% python3 -q
>>> import numpy as np
>>> import numpy.linalg as la
>>> np.set_printoptions(suppress=True, linewidth=200)
>>> A = np.array([[-4, -1], [-1, -4]])
>>> # symmetric, so the eigenvalues are real
>>> vals, V = la.eigh(A)
>>> print(np.round(V.T @ A @ V, 2) + 0)
[[-5.  0.]
 [ 0. -3.]]
>>> print(np.unique(vals.round(6) + 0, return_counts=True)[1])
[1 1]
>>> print(np.round(V.T @ V, 2) + 0)
[[1. 0.]
 [0. 1.]]
>>> print(np.round(la.eigvalsh(A + 5 * np.eye(2)), 2))
[0. 2.]
>>> B = A[0, 0] * A[1:] - np.outer(A[1:, 0], A[0])
>>> print(B)
[[ 0 15]]
>>> print(np.flatnonzero(~B.round(6).any(axis=1)))
[]
>>> print(la.matrix_rank(B), la.matrix_rank(A))
1 2
>>> print(A[:, 0] / A[0, 0])
[1.   0.25]
>>> rng = np.random.default_rng(87)
>>> lab = rng.permutation(2)
>>> B = A[:, lab] * rng.choice([-1, 1], 2)
>>> print(B)
[[-1  4]
 [-4  1]]
>>> left, _, Vh = la.svd(A.T @ B)
>>> print(np.round(la.lstsq(A, B)[0], 2) + 0)
[[ 0. -1.]
 [ 1.  0.]]
>>> print(np.round(left @ Vh, 2) + 0)
[[ 0. -1.]
 [ 1.  0.]]
>>> print(lab)
[1 0]
>>> B = A / np.sqrt((A ** 2).mean(axis=1, keepdims=True))
>>> print(la.matrix_rank(B) == la.matrix_rank(A))
True
>>> print(A - A.mean(axis=1, keepdims=True))
[[-1.5  1.5]
 [ 1.5 -1.5]]
>>> B = np.array([[4, 0], [-1, 5]])
>>> basis = np.array([[-2, -2], [1, 0]])
>>> X = np.kron(B, basis)
>>> print(X)
[[ -8  -8   0   0]
 [  4   0   0   0]
 [  2   2 -10 -10]
 [ -1   0   5   0]]
>>> lab = rng.permutation(4)
>>> B = X[:, lab] * rng.choice([-1, 1], 4)
>>> print(B)
[[  0   8   8   0]
 [  0  -4   0   0]
 [-10  -2  -2  10]
 [  5   1   0   0]]
>>> left, _, Vh = la.svd(X.T @ B)
>>> print(np.round(la.lstsq(X, B)[0], 2) + 0)
[[ 0. -1.  0.  0.]
 [ 0.  0. -1.  0.]
 [ 1.  0.  0.  0.]
 [ 0.  0.  0. -1.]]
>>> print(np.round(left @ Vh, 2) + 0)
[[ 0. -1.  0.  0.]
 [ 0.  0. -1.  0.]
 [ 1.  0.  0.  0.]
 [ 0.  0.  0. -1.]]
>>> Q, V = la.qr(X[:, :3])[0], la.qr(X[:, 3:])[0]
>>> sv = la.svd(Q.T @ V, compute_uv=False)
>>> print(sv.round(2))
[0.9]
>>> print(round(la.norm(Q @ Q.T - V @ V.T, 2), 2))
1.0
>>> lab = rng.permutation(4)
>>> print(lab)
[3 0 1 2]
>>> B = X[lab][:, lab]
>>> print(np.trace(B))
-18
>>> print(round(float(la.det(B)), 2), round(float(la.det(X[lab])), 2))
1600.0 -1600.0
>>> J = np.loadtxt("data.csv", delimiter=",")
>>> print(J.round(2))
[[ 0.97 -0.1  -0.17 -0.17]
 [-0.1   0.7  -0.5  -0.5 ]
 [-0.17 -0.5   0.17 -0.83]
 [-0.17 -0.5  -0.83  0.17]]
>>> # columns are unit length and at right angles
>>> vals, V = la.eig(J)
>>> print(vals.round(2))
[-1.  1.  1.  1.]
>>> print(np.round(np.sort(la.eigvals(J.T)), 2))
[-1.  1.  1.  1.]
>>> print(np.round(J @ V[:, 0] - vals[0] * V[:, 0], 2) + 0)
[0. 0. 0. 0.]
>>> print(np.round(J @ J.T, 2) + 0)
[[1. 0. 0. 0.]
 [0. 1. 0. 0.]
 [0. 0. 1. 0.]
 [0. 0. 0. 1.]]
>>> print(np.round(la.svd(J, compute_uv=False), 2))
[1. 1. 1. 1.]
>>> print(np.round(J[:, 3] @ J[:, 1], 2))
0.0
>>> vals, V = la.eigh(J)
>>> print(np.round(V @ np.diag(vals) @ V.T, 2))
[[ 0.97 -0.1  -0.17 -0.17]
 [-0.1   0.7  -0.5  -0.5 ]
 [-0.17 -0.5   0.17 -0.83]
 [-0.17 -0.5  -0.83  0.17]]
>>> print(np.round(la.eigvalsh(J @ J), 2))
[1. 1. 1. 1.]
>>> print(np.round(la.matrix_power(J, 4), 2) + 0)
[[1. 0. 0. 0.]
 [0. 1. 0. 0.]
 [0. 0. 1. 0.]
 [0. 0. 0. 1.]]
>>> print((J - J.T) / 2)
[[0. 0. 0. 0.]
 [0. 0. 0. 0.]
 [0. 0. 0. 0.]
 [0. 0. 0. 0.]]
>>> print(round(np.abs(la.eigvals(J)).max(), 2))
1.0
>>> Q, V = la.qr(J[:, :3])[0], la.qr(J[:, 3:])[0]
>>> sv = la.svd(Q.T @ V, compute_uv=False)
>>> print(round(la.norm(Q @ Q.T - V @ V.T, 2), 2))
1.0
>>> print((sv > 0.9).sum())
0
>>> W0 = np.loadtxt("run3.csv", delimiter=",")
>>> print(W0)
[[ 2.  2.  1.]
 [ 0. -3.  2.]
 [ 0. -1. -4.]]
>>> Q, V = la.qr(W0[:, :1])[0], la.qr(W0[:, 1:])[0]
>>> sv = la.svd(Q.T @ V, compute_uv=False)
>>> print((sv > 0.9).sum())
0
>>> print(np.round(np.degrees(np.arccos(sv.clip(0, 1))), 2))
[54.74]
>>> print(round(la.norm(Q @ Q.T - V @ V.T, 2), 2))
1.0
>>> x0 = np.array([-3, 0, 0])
>>> y = W0 @ x0
>>> print(y)
[-6.  0.  0.]
>>> print(np.round(la.solve(W0, 4 * y), 2))
[-12.  -0.  -0.]
>>> print(np.round(la.solve(W0, W0[:, 2]), 2))
[ 0. -0.  1.]
>>> lab = rng.permutation(3)
>>> B = W0[:, lab] * rng.choice([-1, 1], 3)
>>> print(B)
[[ 2.  2. -1.]
 [-3.  0. -2.]
 [-1.  0.  4.]]
>>> left, _, Vh = la.svd(W0.T @ B)
>>> print(lab)
[1 0 2]
>>> print(np.round(la.lstsq(W0, B)[0], 2) + 0)
[[ 0.  1.  0.]
 [ 1.  0.  0.]
 [ 0.  0. -1.]]
>>> print(B @ B)
[[ -1.   4. -10.]
 [ -4.  -6.  -5.]
 [ -6.  -2.  17.]]
>>> print(np.trace(B))
6.0
>>> B.inv()
Traceback (most recent call last):
  File "<python-input-85>", line 1, in <module>
    B.inv()
    ^^^^^
AttributeError: 'numpy.ndarray' object has no attribute 'inv'
>>> print((B - B.T) / 2)
[[ 0.   2.5  0. ]
 [-2.5  0.  -1. ]
 [ 0.   1.   0. ]]
>>> print(np.round(la.matrix_power(B, 2), 2))
[[ -1.   4. -10.]
 [ -4.  -6.  -5.]
 [ -6.  -2.  17.]]
>>> print(round(la.det(B), 2))
28.0
>>> print(np.round(np.sort(np.abs(la.eigvals(B))), 2))
[2.5  2.5  4.49]
>>> print(np.round(la.eigvals(W0), 2))
[ 2. +0.j   -3.5+1.32j -3.5-1.32j]
>>> print(round(la.eigvals(W0).sum().real, 2))
-5.0
>>> print(np.einsum("ii->", W0))
-5.0
>>> th = np.sort(rng.uniform(-2, 2, 20))
>>> E = np.c_[th, th ** 2, th ** 3] @ np.array([[5, 4, 3], [1, 9, 9], [6, 0, 6]])
>>> print(E.round(2))
[[-53.01  27.56 -17.47]
 [-52.54  27.36 -17.22]
 [-42.29  22.69 -11.98]
 [-41.29  22.22 -11.49]
 [-41.09  22.12 -11.4 ]
 [-32.97  18.15  -7.62]
 [-31.85  17.58  -7.12]
 [-15.04   8.23  -1.04]
 [-10.09   5.06  -0.01]
 [ -5.39   1.83   0.27]
 [ -4.73   1.38   0.23]
 [ -2.29  -0.13  -0.13]
 [  1.21   1.31   1.16]
 [  1.42   1.58   1.42]
 [  7.19   8.42  10.39]
 [  8.12   9.37  11.88]
 [ 10.32  11.49  15.37]
 [ 31.74  27.35  47.52]
 [ 41.02  32.9   60.8 ]
 [ 49.    37.32  72.03]]
>>> B = np.c_[E[:, :2] @ np.array([[-2, -4], [0, -2]]), np.array([-6, 6, 6, 2, -7, -5, -1, 9, -2, -9, -2, 1, 1, -2, 0, -8, 3, -2, -7, -1])]
>>> print(B.round(2))
[[ 106.02  156.91   -6.  ]
 [ 105.08  155.45    6.  ]
 [  84.57  123.77    6.  ]
 [  82.58  120.73    2.  ]
 [  82.19  120.13   -7.  ]
 [  65.94   95.58   -5.  ]
 [  63.7    92.24   -1.  ]
 [  30.08   43.7     9.  ]
 [  20.17   30.23   -2.  ]
 [  10.77   17.88   -9.  ]
 [   9.47   16.18   -2.  ]
 [   4.58    9.42    1.  ]
 [  -2.42   -7.47    1.  ]
 [  -2.84   -8.83   -2.  ]
 [ -14.37  -45.58    0.  ]
 [ -16.24  -51.23   -8.  ]
 [ -20.64  -64.26    3.  ]
 [ -63.48 -181.65   -2.  ]
 [ -82.04 -229.87   -7.  ]
 [ -98.   -270.64   -1.  ]]
>>> print(np.round(la.lstsq(E, B[:, 0])[0], 2) + 0)
[-2.  0.  0.]
>>> print(la.matrix_rank(np.c_[E, B]))
4
>>> D = la.norm(E[:, None] - E[None], axis=-1)
>>> print(np.unravel_index(D.round(6).argmax(), D.shape))
(np.int64(0), np.int64(19))
>>> print(D.shape)
(20, 20)
>>> print(D.mean(axis=1).argmax())
19
>>> Ac = E - E.mean(axis=0)
>>> left, sv, Vh = la.svd(Ac, full_matrices=False)
>>> print(la.matrix_rank(Ac))
3
>>> print(np.abs(left[:, 0]).argmax())
19
>>> print(np.searchsorted(np.cumsum(sv ** 2) / (sv ** 2).sum(), 0.9) + 1)
2
>>> print(np.round(Vh[0] * np.sign(Vh[0, np.abs(Vh[0]).argmax()]), 2))
[0.77 0.06 0.64]
>>> print(np.round(np.abs(Vh[-1]), 2))
[0.5  0.57 0.65]
>>> print(sv.round(2))
[166.05  61.37   5.44]
>>> print(np.abs(Vh[0]).argmax())
0
>>> gram = np.cov(E, rowvar=False)
>>> print(np.round(np.median(E, axis=0), 2))
[-5.06 14.53  0.11]
>>> print(np.argwhere(np.triu(np.abs(np.corrcoef(E.T)) > 0.8, 1)))
[[0 2]]
>>> mat = np.array([[1.45, 0.42, 0.27], [0.42, 1.39, 0.25], [0.27, 0.25, 1.17]])
>>> B = np.array([[6, 7], [7, 0], [3, 2], [6, 5]])
>>> print(np.round(np.einsum("ik,kj->ji", J, B), 2))
[[ 3.6 -0.2 -9.  -6. ]
 [ 5.6 -4.2 -5.  -2. ]]
>>> print(la.matrix_rank(J @ B))
2
>>> print(np.einsum("ij,ij->i", J, J))
[1. 1. 1. 1.]
>>> lab = rng.permutation(3)
>>> print(lab)
[2 1 0]
>>> B = mat[lab][:, lab]
>>> print(np.diag(B))
[1.17 1.39 1.45]
>>> x0 = np.array([2, 0, 3])
>>> y = mat @ x0
>>> print(y.round(2))
[3.71 1.59 4.05]
>>> print(np.round(la.solve(mat.T, mat[1]), 2) + 0)
[0. 1. 0.]
>>> B = la.invert(mat)
Traceback (most recent call last):
  File "<python-input-129>", line 1, in <module>
    B = la.invert(mat)
        ^^^^^^^^^
AttributeError: module 'numpy.linalg' has no attribute 'invert'
>>> B = la.inv(mat)
>>> print(np.round(la.inv(B), 2))
[[1.45 0.42 0.27]
 [0.42 1.39 0.25]
 [0.27 0.25 1.17]]
>>> print(np.round(la.det(mat) * B, 2))
[[ 1.56 -0.42 -0.27]
 [-0.42  1.62 -0.25]
 [-0.27 -0.25  1.84]]
>>> print(round(la.cond(mat), 2))
2.01
>>> print(round(float(la.det(mat) * la.det(B)), 2))
1.0
>>> print(np.round(mat @ B, 2) + 0)
[[1. 0. 0.]
 [0. 1. 0.]
 [0. 0. 1.]]
>>> print(np.allclose(B, mat.T))
False
>>> print((np.abs(B) > 1e-9).astype(int))
[[1 1 1]
 [1 1 1]
 [1 1 1]]
>>> lab = rng.permutation(3)
>>> B = mat[:, lab] * rng.choice([-1, 1], 3)
>>> print(B)
[[-0.27 -1.45  0.42]
 [-0.25 -0.42  1.39]
 [-1.17 -0.27  0.25]]
>>> left, _, Vh = la.svd(mat.T @ B)
>>> print(np.round(left @ Vh, 2) + 0)
[[ 0. -1.  0.]
 [ 0.  0.  1.]
 [-1.  0.  0.]]
>>> data = np.load("x.npy")
>>> print(data)
[[-25  -3  -2  -1]
 [  1  13   2  -2]
 [  0  -5   0   4]
 [  2   3   1   3]]
>>> left, sv, Vh = la.svd(data)
>>> print(np.argmax(sv[:-1] / (sv[1:] + 1e-6)) + 1)
3
>>> B = left[:, :3] @ np.diag(sv[:3]) @ Vh[:3]
>>> print(round(la.norm(data - B, 2), 2), np.round(sv[3], 2))
0.22 0.22
>>> print(la.matrix_rank(B))
3
>>> M = np.load("out13.npy")
>>> print(M)
[[-2.  2.]
 [ 2. -4.]]
>>> # equal to its transpose
>>> u = np.array([-1, 4])
>>> B = A + np.outer(u, np.eye(2)[1])
>>> print(la.matrix_rank(la.inv(B) - la.inv(A), tol=1e-8))
1
>>> print(round(la.det(B) / la.det(A), 2), round(1 + la.solve(A, u)[1], 2))
-0.13 -0.13
>>> print(B)
[[-4. -2.]
 [-1.  0.]]
>>> vals, V = la.eig(mat)
>>> print(np.round(np.sort(la.eigvals(mat.T)), 2))
[1.   1.01 2.  ]
>>> print(round(float(np.prod(vals)), 2))
2.02
>>> print(round(la.eigvalsh(M).min(), 2))
-5.24
>>> print(np.all(la.eigvalsh(M) > 0))
False
>>> try:
...     la.cholesky(M)
... except la.LinAlgError as e:
...     print("failed:", e)
... 
failed: Matrix is not positive definite
>>> print([round(float(la.det(M[:i, :i])), 2) + 0 for i in range(1, 3)])
[-2.0, 4.0]
>>> print(np.round(la.norm(M[1] - M[0]), 2))
7.21
>>> print(la.norm(M, axis=1).argmax())
1
>>> print(round(float(la.norm(M, 1)), 2), round(float(la.norm(M, np.inf)), 2))
6.0 6.0
